$ python -q
>>> import numpy as np
>>> np.set_printoptions(precision=2, suppress=True, linewidth=200)
>>> rd = lambda a: np.round(a, 2) + 0
>>> K = np.loadtxt("block10.csv", delimiter=",")
>>> print(rd(K))
[[0.25 0.25 0.12 0.25 0.12]
 [0.11 0.22 0.33 0.22 0.11]
 [0.33 0.11 0.33 0.11 0.11]
 [0.09 0.09 0.18 0.36 0.27]
 [0.27 0.09 0.   0.27 0.36]]
>>> # rows sum to 1
>>> rng = np.random.default_rng(190533)
>>> A2 = K + rng.integers(-2, 3, (5, 4)) @ rng.integers(-2, 3, (4, 5))
>>> print(rd(A2))
[[ 2.25 -2.75  2.12  5.25 -2.88]
 [-4.89  9.22  1.33  2.22  7.11]
 [-8.67  3.11  5.33 -4.89  2.11]
 [-1.91 -1.91 -1.82 -5.64  0.27]
 [-0.73 -3.91  1.   -3.73 -2.64]]
>>> rd(np.linalg.svd(A2 - K, compute_uv=False))
array([16.13, 11.91,  6.55,  1.07,  0.  ])
>>> x0 = np.array([-2, 2, 1, 2, 0])
>>> rhs = K @ x0
>>> print(rd(rhs))
[0.62 1.   0.11 0.91 0.18]
>>> rd(np.linalg.solve(K.T, K[4]))
array([0., 0., 0., 0., 1.])
>>> rd(np.linalg.solve(K, K[:, 4]))
array([0., 0., 0., 0., 1.])
>>> rd(np.linalg.solve(K, rhs))
array([-2.,  2.,  1.,  2.,  0.])
>>> rd(np.linalg.solve(K, 3 * rhs))
array([-6.,  6.,  3.,  6.,  0.])
>>> rd(np.linalg.solve(K, rhs + K[:, 2]))
array([-2.,  2.,  2.,  2.,  0.])
>>> hat = np.triu(np.array([[2, 1, 1, 0, 2],
...     [2, 2, 0, 1, 0],
...     [2, 2, 0, 0, 1],
...     [1, 1, 2, 2, 0],
...     [0, 2, 2, 2, 1]]), 1) + np.eye(5)
>>> A2 = hat @ K @ np.linalg.inv(hat)
>>> rd(np.poly(A2))
array([ 1.  , -1.53,  0.64, -0.13,  0.02,  0.  ])
>>> print(rd(np.linalg.det(A2)))
0.0
>>> rd(np.trace(A2)), rd(np.trace(K))
(np.float64(1.53), np.float64(1.53))
>>> rd(hat @ K - K @ hat)
array([[ 0.99,  0.27,  0.42,  0.63,  0.32],
       [ 0.09, -0.02,  0.07,  0.14, -0.28],
       [ 0.27, -0.24, -0.33,  0.16, -0.64],
       [ 0.  , -0.09, -0.09, -0.09, -0.36],
       [ 0.  , -0.27, -0.27, -0.09, -0.55]])
